$ python -q
>>> import numpy as np
>>> from numpy import linalg as LA
>>> np.set_printoptions(precision=2, suppress=True, linewidth=160)
>>> rd = lambda a: np.round(a, 2) + 0
>>> feats = np.loadtxt("dump.csv", delimiter=",")
>>> print(feats)
[[0. 0. 0. 0. 0. 0. 0. 0. 0. 0. 0. 0. 0. 0.]
 [0. 0. 0. 0. 0. 0. 0. 0. 0. 0. 0. 0. 0. 0.]
 [0. 2. 0. 0. 0. 0. 0. 0. 0. 0. 0. 0. 0. 0.]
 [0. 0. 0. 0. 0. 0. 0. 0. 0. 0. 0. 2. 0. 0.]
 [0. 0. 0. 0. 0. 0. 0. 0. 0. 0. 0. 0. 0. 0.]
 [0. 0. 1. 0. 0. 0. 0. 0. 0. 0. 0. 0. 0. 0.]
 [0. 0. 0. 0. 1. 0. 0. 0. 0. 0. 0. 0. 0. 0.]
 [0. 0. 0. 0. 0. 0. 0. 0. 0. 0. 2. 0. 0. 0.]
 [0. 0. 0. 0. 0. 0. 0. 0. 0. 0. 0. 0. 0. 0.]
 [0. 0. 0. 0. 0. 0. 0. 0. 0. 0. 0. 0. 0. 0.]
 [0. 0. 0. 0. 0. 0. 0. 0. 0. 0. 0. 0. 0. 0.]
 [0. 0. 0. 0. 0. 0. 1. 0. 0. 0. 0. 0. 0. 0.]
 [0. 0. 0. 0. 0. 0. 0. 0. 0. 0. 0. 0. 0. 2.]
 [0. 0. 0. 0. 0. 0. 0. 0. 2. 0. 0. 0. 0. 0.]]
>>> # 6 groups of indices that never mix
>>> print(np.flatnonzero(LA.matrix_power((feats != 0) + (feats.T != 0) + np.eye(14), 14)[4]))
[ 3  4  6 11]
>>> print(rd(LA.det(feats)))
0.0
>>> U, sigma, VT = LA.svd(feats)
>>> evecs = VT[:(sigma > 1e-8).sum()]
>>> rng = np.random.default_rng(7881)
>>> vec = feats[13] + -3 * feats[9] + rng.integers(2) * np.eye(14)[8]
>>> print(vec)
[0. 0. 0. 0. 0. 0. 0. 0. 3. 0. 0. 0. 0. 0.]
>>> print(np.diag(evecs.T @ evecs))
[0. 1. 1. 0. 1. 0. 1. 0. 1. 0. 1. 1. 0. 1.]
>>> print(LA.matrix_rank(np.vstack([feats, vec])))
8
>>> print(np.allclose(evecs.T @ evecs @ vec, vec))
True
>>> print(rd(LA.norm(feats, "nuc")))
13.0
>>> print(rd(LA.norm(feats, axis=0)))
[0. 2. 1. 0. 1. 0. 1. 0. 2. 0. 2. 2. 0. 2.]
>>> print(rd(LA.norm(feats[2], 1)), rd(LA.norm(feats[2], np.inf)))
2.0 2.0
>>> print(rd(LA.norm(feats[2] - feats[6])))
2.24
>>> print(rd(LA.norm(feats, 1)), rd(LA.norm(feats, np.inf)))
2.0 2.0
>>> M2 = np.array([[-3, 3, 0],
...     [3, 3, 3],
...     [0, 0, 0],
...     [3, 3, 3],
...     [-3, 1, -3],
...     [2, -3, 0],
...     [0, 1, -2],
...     [2, -3, 2],
...     [-2, 1, -2],
...     [0, -3, 0],
...     [0, -2, 2],
...     [-2, 1, -1],
...     [-3, -2, -3],
...     [2, 1, 0]])
>>> print(M2.T @ feats.T)
[[ 0.  0.  6. -4.  0.  0. -3.  0.  0.  0.  0.  0.  4. -4.]
 [ 0.  0.  6.  2.  0.  0.  1. -4.  0.  0.  0.  1.  2.  2.]
 [ 0.  0.  6. -2.  0.  0. -3.  4.  0.  0.  0. -2.  0. -4.]]
>>> print(LA.matrix_rank(feats @ M2))
3
>>> print(np.vstack([feats, M2.T]).shape)
(17, 14)
